$ python -q
>>> import numpy as np
>>> import numpy.linalg as la
>>> np.set_printoptions(suppress=True, linewidth=200)
>>> Q, _ = la.qr(np.array([[0.7, -1.9, -1.4, -0.9],
...     [0.7, 0.3, 0.4, 0.9],
...     [-0.5, -1.2, 0.0, 0.9],
...     [0.0, 0.1, 1.4, 0.6]]))
>>> w = np.array([1, 6, 2, 4])
>>> W0 = Q @ np.diag(w) @ Q.T
>>> W0.round(2)
array([[ 3.83, -1.52,  1.83,  0.11],
       [-1.52,  2.75,  0.32, -0.54],
       [ 1.83,  0.32,  4.01, -0.61],
       [ 0.11, -0.54, -0.61,  2.42]])
>>> w, vecs = la.eig(W0)
>>> w.round(2)
array([6., 4., 1., 2.])
>>> np.round(np.sort(la.eigvals(la.inv(W0))), 2)
array([0.17, 0.25, 0.5 , 1.  ])
>>> np.round(np.prod(w), 2)
np.float64(48.0)
>>> np.round(np.sort(la.eigvals(W0.T)), 2)
array([1., 2., 4., 6.])
>>> np.round(np.poly(W0), 2)
array([  1., -13.,  56., -92.,  48.])
>>> round(la.det(W0.T), 2)
np.float64(48.0)
>>> round(la.det(2 * W0), 2), round(la.det(W0), 2)
(np.float64(768.0), np.float64(48.0))
>>> np.round(la.eigvals(W0).sum().real, 2)
np.float64(13.0)
>>> round(float(np.abs(la.eigvals(W0)).max()), 2)
6.0
>>> np.round(np.trace(W0), 2)
np.float64(13.0)
>>> np.allclose(W0 @ W0.T, W0.T @ W0)
True
>>> w, vecs = la.eigh(W0)
>>> x = np.array([2, 4, 9, 2])
>>> np.round(vecs * np.sqrt(w) @ vecs.T, 2)
array([[ 1.83, -0.47,  0.51,  0.04],
       [-0.47,  1.57,  0.15, -0.16],
       [ 0.51,  0.15,  1.92, -0.17],
       [ 0.04, -0.16, -0.17,  1.54]])
>>> np.round(x @ W0 @ x / (x @ x), 2), np.round(w[0], 2), round(w[-1], 2)
(np.float64(4.08), np.float64(1.0), np.float64(6.0))
>>> np.round(vecs * np.abs(w) @ vecs.T, 2)
array([[ 3.83, -1.52,  1.83,  0.11],
       [-1.52,  2.75,  0.32, -0.54],
       [ 1.83,  0.32,  4.01, -0.61],
       [ 0.11, -0.54, -0.61,  2.42]])
>>> (np.sign(vecs[:, -1].round(6)) == np.sign(vecs[0, -1].round(6))).astype(int)
array([1, 0, 1, 0])
>>> np.round(vecs * np.maximum(w, 0) @ vecs.T, 2)
array([[ 3.83, -1.52,  1.83,  0.11],
       [-1.52,  2.75,  0.32, -0.54],
       [ 1.83,  0.32,  4.01, -0.61],
       [ 0.11, -0.54, -0.61,  2.42]])
>>> K = np.load("m.npy")
>>> K
array([[ 0, -1,  1,  1,  1,  1,  1,  1,  1],
       [ 1,  0,  0,  1, -2,  0, -1, -3,  1],
       [-1,  0,  0, -1, -1,  0,  3, -1, -2],
       [-1, -1,  1,  0,  0,  2,  2, -1, -1],
       [-1,  2,  1,  0,  0, -1,  0,  1, -1],
       [-1,  0,  0, -2,  1,  0, -2, -3,  0],
       [-1,  1, -3, -2,  0,  2,  0,  3, -1],
       [-1,  3,  1,  1, -1,  3, -3,  0,  1],
       [-1, -1,  2,  1,  1,  0,  1, -1,  0]])
>>> A2 = K / np.sqrt((K ** 2).mean(axis=1, keepdims=True))
>>> la.matrix_rank(A2) == la.matrix_rank(K)
np.True_
>>> A2[3].round(2)
array([-0.83, -0.83,  0.83,  0.  ,  0.  ,  1.66,  1.66, -0.83, -0.83])
>>> la.matrix_rank(K - K.mean(axis=1, keepdims=True))
np.int64(8)
>>> np.round(la.norm(A2, axis=1), 2)
array([3., 3., 3., 3., 3., 3., 3., 3., 3.])
>>> Uu, sv, Vh = la.svd(K, full_matrices=False)
>>> np.round(Uu.T @ Uu, 2) + 0
array([[1., 0., 0., 0., 0., 0., 0., 0., 0.],
       [0., 1., 0., 0., 0., 0., 0., 0., 0.],
       [0., 0., 1., 0., 0., 0., 0., 0., 0.],
       [0., 0., 0., 1., 0., 0., 0., 0., 0.],
       [0., 0., 0., 0., 1., 0., 0., 0., 0.],
       [0., 0., 0., 0., 0., 1., 0., 0., 0.],
       [0., 0., 0., 0., 0., 0., 1., 0., 0.],
       [0., 0., 0., 0., 0., 0., 0., 1., 0.],
       [0., 0., 0., 0., 0., 0., 0., 0., 1.]])
>>> np.round(np.cumsum(sv ** 2) / np.sum(sv ** 2), 2)
array([0.28, 0.56, 0.7 , 0.84, 0.92, 1.  , 1.  , 1.  , 1.  ])
>>> (sv > 1e-8).sum()
np.int64(8)
>>> np.round(np.sqrt((sv ** 2).sum()), 2), np.round(la.norm(K), 2)
(np.float64(12.41), np.float64(12.41))
>>> np.allclose(Uu * sv @ Vh, K)
True
>>> np.round(Uu.T @ K @ Vh.T, 2) + 0
array([[6.56, 0.  , 0.  , 0.  , 0.  , 0.  , 0.  , 0.  , 0.  ],
       [0.  , 6.56, 0.  , 0.  , 0.  , 0.  , 0.  , 0.  , 0.  ],
       [0.  , 0.  , 4.67, 0.  , 0.  , 0.  , 0.  , 0.  , 0.  ],
       [0.  , 0.  , 0.  , 4.67, 0.  , 0.  , 0.  , 0.  , 0.  ],
       [0.  , 0.  , 0.  , 0.  , 3.45, 0.  , 0.  , 0.  , 0.  ],
       [0.  , 0.  , 0.  , 0.  , 0.  , 3.45, 0.  , 0.  , 0.  ],
       [0.  , 0.  , 0.  , 0.  , 0.  , 0.  , 0.54, 0.  , 0.  ],
       [0.  , 0.  , 0.  , 0.  , 0.  , 0.  , 0.  , 0.54, 0.  ],
       [0.  , 0.  , 0.  , 0.  , 0.  , 0.  , 0.  , 0.  , 0.  ]])
>>> np.round(sv / sv[0], 2) + 0
array([1.  , 1.  , 0.71, 0.71, 0.53, 0.53, 0.08, 0.08, 0.  ])
>>> la.lstsq(K[:-1].T, K[-1])[2]
np.int32(8)
>>> np.unique(K.round(6), axis=0).shape
(9, 9)
>>> np.allclose(K[:-1].T @ la.lstsq(K[:-1].T, K[-1])[0], K[-1])
True
>>> np.abs(np.diag(la.qr(K)[1])) > 1e-9
array([ True,  True,  True,  True,  True,  True,  True,  True, False])
